% ipython --no-banner

In [1]: import numpy as np

In [2]: np.set_printoptions(suppress=True, linewidth=100)

In [3]: def tidy(a):
   ...:     return np.round(a, 4) + 0
   ...: 

In [4]: W0 = np.loadtxt("out19.csv", delimiter=",")

In [5]: W0
Out[5]: 
array([[ 1.1   ,  0.    , -0.5   , -0.7   , -0.9   ,  0.7   , -0.4   , -1.6   ,  1.    , -1.1   ,
         0.6   ,  0.7   ],
       [-0.8   , -0.1   ,  0.1   , -1.5   ,  0.7   , -2.2   ,  0.4   ,  1.2   ,  0.9   , -0.5   ,
        -0.5   ,  1.4   ],
       [-0.7543, -0.1561,  0.1348, -1.4832,  0.7526, -2.116 ,  0.3614,  1.302 ,  0.8949, -0.415 ,
        -0.5432,  1.3447],
       [-0.6   ,  0.3   , -1.    ,  1.1   ,  0.1   ,  0.8   , -0.3   , -0.3   ,  1.6   ,  0.    ,
        -0.8   ,  0.5   ],
       [ 0.5   ,  1.1   , -0.1   , -2.    ,  1.2   ,  0.2   ,  0.3   , -0.7   , -1.2   ,  1.6   ,
         0.9   , -0.2   ],
       [-0.2   ,  0.3   , -1.5   , -0.4   , -0.1   ,  0.7   ,  1.7   ,  0.3   , -0.7   ,  0.3   ,
         0.9   , -1.2   ]])

In [6]: C2 = W0.T @ W0

In [7]: tidy(np.linalg.eigvalsh(C2)[::-1])
Out[7]: 
array([27.3534, 17.0167,  8.7148,  6.0603,  3.9096,  0.0127,  0.    ,  0.    ,  0.    ,  0.    ,
        0.    ,  0.    ])

In [8]: W0.reshape(-1, 2)
Out[8]: 
array([[ 1.1   ,  0.    ],
       [-0.5   , -0.7   ],
       [-0.9   ,  0.7   ],
       [-0.4   , -1.6   ],
       [ 1.    , -1.1   ],
       [ 0.6   ,  0.7   ],
       [-0.8   , -0.1   ],
       [ 0.1   , -1.5   ],
       [ 0.7   , -2.2   ],
       [ 0.4   ,  1.2   ],
       [ 0.9   , -0.5   ],
       [-0.5   ,  1.4   ],
       [-0.7543, -0.1561],
       [ 0.1348, -1.4832],
       [ 0.7526, -2.116 ],
       [ 0.3614,  1.302 ],
       [ 0.8949, -0.415 ],
       [-0.5432,  1.3447],
       [-0.6   ,  0.3   ],
       [-1.    ,  1.1   ],
       [ 0.1   ,  0.8   ],
       [-0.3   , -0.3   ],
       [ 1.6   ,  0.    ],
       [-0.8   ,  0.5   ],
       [ 0.5   ,  1.1   ],
       [-0.1   , -2.    ],
       [ 1.2   ,  0.2   ],
       [ 0.3   , -0.7   ],
       [-1.2   ,  1.6   ],
       [ 0.9   , -0.2   ],
       [-0.2   ,  0.3   ],
       [-1.5   , -0.4   ],
       [-0.1   ,  0.7   ],
       [ 1.7   ,  0.3   ],
       [-0.7   ,  0.3   ],
       [ 0.9   , -1.2   ]])

In [9]: W0.ravel(order="F")
Out[9]: 
array([ 1.1   , -0.8   , -0.7543, -0.6   ,  0.5   , -0.2   ,  0.    , -0.1   , -0.1561,  0.3   ,
        1.1   ,  0.3   , -0.5   ,  0.1   ,  0.1348, -1.    , -0.1   , -1.5   , -0.7   , -1.5   ,
       -1.4832,  1.1   , -2.    , -0.4   , -0.9   ,  0.7   ,  0.7526,  0.1   ,  1.2   , -0.1   ,
        0.7   , -2.2   , -2.116 ,  0.8   ,  0.2   ,  0.7   , -0.4   ,  0.4   ,  0.3614, -0.3   ,
        0.3   ,  1.7   , -1.6   ,  1.2   ,  1.302 , -0.3   , -0.7   ,  0.3   ,  1.    ,  0.9   ,
        0.8949,  1.6   , -1.2   , -0.7   , -1.1   , -0.5   , -0.415 ,  0.    ,  1.6   ,  0.3   ,
        0.6   , -0.5   , -0.5432, -0.8   ,  0.9   ,  0.9   ,  0.7   ,  1.4   ,  1.3447,  0.5   ,
       -0.2   , -1.2   ])

In [10]: blk = W0.reshape(6, 2, -1)

In [11]: blk.shape
Out[11]: (6, 2, 6)

In [12]: tidy(blk.sum(axis=1))
Out[12]: 
array([[ 0.7   , -1.6   ,  0.5   , -1.8   , -0.3   ,  1.4   ],
       [-0.4   ,  1.1   ,  1.    , -2.    ,  0.2   , -0.8   ],
       [-0.3929,  1.1459,  1.0297, -1.8982,  0.2094, -0.7713],
       [-0.9   ,  0.    ,  0.6   ,  1.1   , -0.7   ,  1.3   ],
       [ 0.8   ,  0.4   , -1.3   , -0.4   ,  2.1   ,  0.    ],
       [ 1.5   ,  0.6   , -2.2   , -0.1   ,  0.8   , -0.5   ]])

In [13]: blk.transpose(1, 0, 2)
Out[13]: 
array([[[ 1.1   ,  0.    , -0.5   , -0.7   , -0.9   ,  0.7   ],
        [-0.8   , -0.1   ,  0.1   , -1.5   ,  0.7   , -2.2   ],
        [-0.7543, -0.1561,  0.1348, -1.4832,  0.7526, -2.116 ],
        [-0.6   ,  0.3   , -1.    ,  1.1   ,  0.1   ,  0.8   ],
        [ 0.5   ,  1.1   , -0.1   , -2.    ,  1.2   ,  0.2   ],
        [-0.2   ,  0.3   , -1.5   , -0.4   , -0.1   ,  0.7   ]],

       [[-0.4   , -1.6   ,  1.    , -1.1   ,  0.6   ,  0.7   ],
        [ 0.4   ,  1.2   ,  0.9   , -0.5   , -0.5   ,  1.4   ],
        [ 0.3614,  1.302 ,  0.8949, -0.415 , -0.5432,  1.3447],
        [-0.3   , -0.3   ,  1.6   ,  0.    , -0.8   ,  0.5   ],
        [ 0.3   , -0.7   , -1.2   ,  1.6   ,  0.9   , -0.2   ],
        [ 1.7   ,  0.3   , -0.7   ,  0.3   ,  0.9   , -1.2   ]]])
